In [1]: import numpy as np

In [2]: np.set_printoptions(suppress=True, linewidth=120)

In [3]: X = np.load("arr.npy")

In [4]: X
Out[4]: 
array([[ -1,   3,  -3,  -2,   3,  -3,   1,   0],
       [ -2,   0,  -3,   0,   2,  -3,   1,   1],
       [ -3,  -3,  -3,  -3,   3,  -5,   1,   2],
       [  0,  -4,  -3,   0,   0,  -8,  -2,   3],
       [  2,  -2,  -3,   1,  -2,  -7,  -1,   0],
       [ -1,  -5,  -5,   1,   1,  -4,  -2,   0],
       [  1,  -7,  -7,  -2,   4,  -4,  -5,  -1],
       [  0, -10,  -7,  -5,   3,  -3,  -3,  -1],
       [  1,  -7, -10,  -5,   4,   0,  -2,  -3],
       [ -1, -10,  -7,  -8,   4,   3,  -3,  -1],
       [  0, -11, -10,  -8,   3,   6,  -5,   1],
       [  3, -10, -13,  -9,   4,   9,  -8,   1],
       [  4,  -7, -14, -12,   5,  10, -10,   2],
       [  7,  -8, -13, -12,   8,  12,  -8,   2],
       [  7,  -9, -12, -13,  10,  15,  -6,   0],
       [  5,  -6, -11, -16,  12,  15,  -6,  -3],
       [  5,  -8, -12, -17,  15,  14,  -6,  -6],
       [  5,  -9, -11, -17,  12,  11,  -5,  -9]])

In [5]: Xc = X - X.mean(axis=0)

In [6]: left, sigma, Vt = np.linalg.svd(Xc, full_matrices=False)

In [7]: np.round(np.abs(Vt[-1]), 2) + 0
Out[7]: array([0.21, 0.  , 0.61, 0.2 , 0.03, 0.27, 0.64, 0.24])

In [8]: np.round(Vt[0] * np.sign(Vt[0, np.abs(Vt[0]).argmax()]), 2)
Out[8]: array([ 0.21, -0.19, -0.3 , -0.49,  0.33,  0.65, -0.21, -0.12])

In [9]: np.abs(Vt[0]).argmax()
Out[9]: np.int64(5)

In [10]: round((sigma ** 2).sum() ** 2 / (sigma ** 4).sum(), 2)
Out[10]: np.float64(1.45)

In [11]: np.round(sigma ** 2 / (sigma ** 2).sum(), 2) + 0
Out[11]: array([0.83, 0.08, 0.05, 0.02, 0.01, 0.01, 0.01, 0.  ])

In [12]: sigma.round(2)
Out[12]: array([51.38, 16.14, 12.5 ,  7.81,  5.26,  4.93,  4.34,  2.95])

In [13]: (np.sign(left[:, 0]) == np.sign(left[0, 0])).astype(int)
Out[13]: array([1, 1, 1, 1, 1, 1, 1, 1, 1, 1, 0, 0, 0, 0, 0, 0, 0, 0])

In [14]: W0 = np.array([[2, 0, 0, 0, 0],
    ...:     [1, 0, 0, 0, 0],
    ...:     [-8, -7, -6, 0, 0],
    ...:     [-5, -3, 7, 1, 0],
    ...:     [7, -2, -7, -8, 9]])

In [15]: W0 @ W0
Out[15]: 
array([[  4,   0,   0,   0,   0],
       [  2,   0,   0,   0,   0],
       [ 25,  42,  36,   0,   0],
       [-74, -52, -35,   1,   0],
       [171,  55, -77, -80,  81]])

In [16]: np.allclose(W0 @ W0.T, W0.T @ W0)
Out[16]: False

In [17]: np.linalg.matrix_power(W0, 4)
Out[17]: 
array([[   16,     0,     0,     0,     0],
       [    8,     0,     0,     0,     0],
       [ 1084,  1512,  1296,     0,     0],
       [-1349, -1522, -1295,     1,     0],
       [18640,  5381, -6209, -6560,  6561]])

In [18]: (W0 + W0.T) / 2
Out[18]: 
array([[ 2. ,  0.5, -4. , -2.5,  3.5],
       [ 0.5,  0. , -3.5, -1.5, -1. ],
       [-4. , -3.5, -6. ,  3.5, -3.5],
       [-2.5, -1.5,  3.5,  1. , -4. ],
       [ 3.5, -1. , -3.5, -4. ,  9. ]])
